>>> import numpy as np
>>> np.set_printoptions(suppress=True, linewidth=140)
>>> X = np.load("data.npy")
>>> X
array([[ 6.,  6., -3.],
       [ 6.,  1., -2.],
       [-3., -2., -2.]])
>>> # equal to its transpose
>>> np.round(np.linalg.eigvals(X), 3)
array([11., -3., -3.])
>>> round(float(np.linalg.det(2 * X)), 3), round(float(np.linalg.det(X)), 3)
(792.0, 99.0)
>>> f = np.array([1, 2, 1])
>>> B = X + np.outer(f, np.eye(3)[1])
>>> np.linalg.matrix_rank(B - X)
np.int64(1)
>>> np.linalg.matrix_rank(np.linalg.inv(B) - np.linalg.inv(X), tol=1e-8)
np.int64(1)
>>> rng = np.random.default_rng(39272)
>>> z = rng.permutation(3)
>>> B = X[:, z] * rng.choice([-1, 1], 3)
>>> B
array([[ 6., -3., -6.],
       [ 6., -2., -1.],
       [-3., -2.,  2.]])
>>> left, _, Vh = np.linalg.svd(X.T @ B)
>>> z
array([0, 2, 1])
>>> m1 = np.load("layer8.npy")
>>> m1
array([[2, 0, 1, 0, 1, 2, 0, 0, 1],
       [2, 0, 2, 0, 2, 2, 0, 0, 2],
       [0, 2, 3, 0, 3, 1, 0, 0, 3],
       [0, 0, 0, 3, 0, 0, 0, 0, 0],
       [1, 2, 1, 0, 3, 3, 0, 0, 3],
       [0, 0, 3, 0, 2, 0, 0, 0, 1],
       [0, 0, 0, 0, 0, 0, 0, 0, 0],
       [0, 0, 0, 3, 0, 0, 1, 0, 0],
       [2, 3, 1, 0, 1, 0, 0, 0, 2]])
>>> # rank 8
>>> r = np.linalg.matrix_rank(m1)
>>> r
np.int64(8)
>>> null = np.linalg.svd(m1)[2][r:].T
>>> np.linalg.matrix_rank(m1.T @ m1), np.linalg.matrix_rank(m1 @ m1.T)
(np.int64(8), np.int64(8))
>>> [int(np.linalg.matrix_rank(m1[:, :j + 1])) for j in range(9)]
[1, 2, 3, 4, 5, 6, 7, 7, 8]
>>> [int(np.linalg.matrix_rank(m1[:i])) for i in range(1, len(m1) + 1)]
[1, 2, 3, 4, 5, 6, 6, 7, 8]
>>> np.linalg.cond(m1) > 100
np.True_
>>> np.argsort(-np.linalg.norm(m1, axis=0).round(6), kind="stable")[:3]
array([4, 8, 2])
>>> [round(float(x), 3) for x in np.linalg.svd(m1, compute_uv=False)[:3]]
[10.113, 4.303, 3.397]
>>> np.linalg.matrix_rank(m1, rtol=0.1)
np.int64(5)
>>> t3 = np.stack([m1, 2 * m1, m1[::-1]])
>>> np.linalg.matrix_rank(t3)
array([8, 8, 8])
>>> np.round(np.linalg.norm(t3, axis=(1, 2)), 3)
array([12.166, 24.331, 12.166])
>>> t3.sum(axis=0)
array([[ 8,  3,  4,  0,  4,  6,  0,  0,  5],
       [ 6,  0,  6,  3,  6,  6,  1,  0,  6],
       [ 0,  6,  9,  0,  9,  3,  0,  0,  9],
       [ 0,  0,  3,  9,  2,  0,  0,  0,  1],
       [ 4,  8,  4,  0, 12, 12,  0,  0, 12],
       [ 0,  0,  9,  3,  6,  0,  0,  0,  3],
       [ 0,  2,  3,  0,  3,  1,  0,  0,  3],
       [ 2,  0,  2,  9,  2,  2,  3,  0,  2],
       [ 8,  9,  4,  0,  4,  2,  0,  0,  7]])
>>> np.round(np.linalg.det(t3), 3)
array([0., 0., 0.])
>>> (t3 @ m1.T).shape
(3, 9, 9)
>>> np.einsum("bij,cij->bc", t3, t3)
array([[148, 296,  49],
       [296, 592,  98],
       [ 49,  98, 148]])
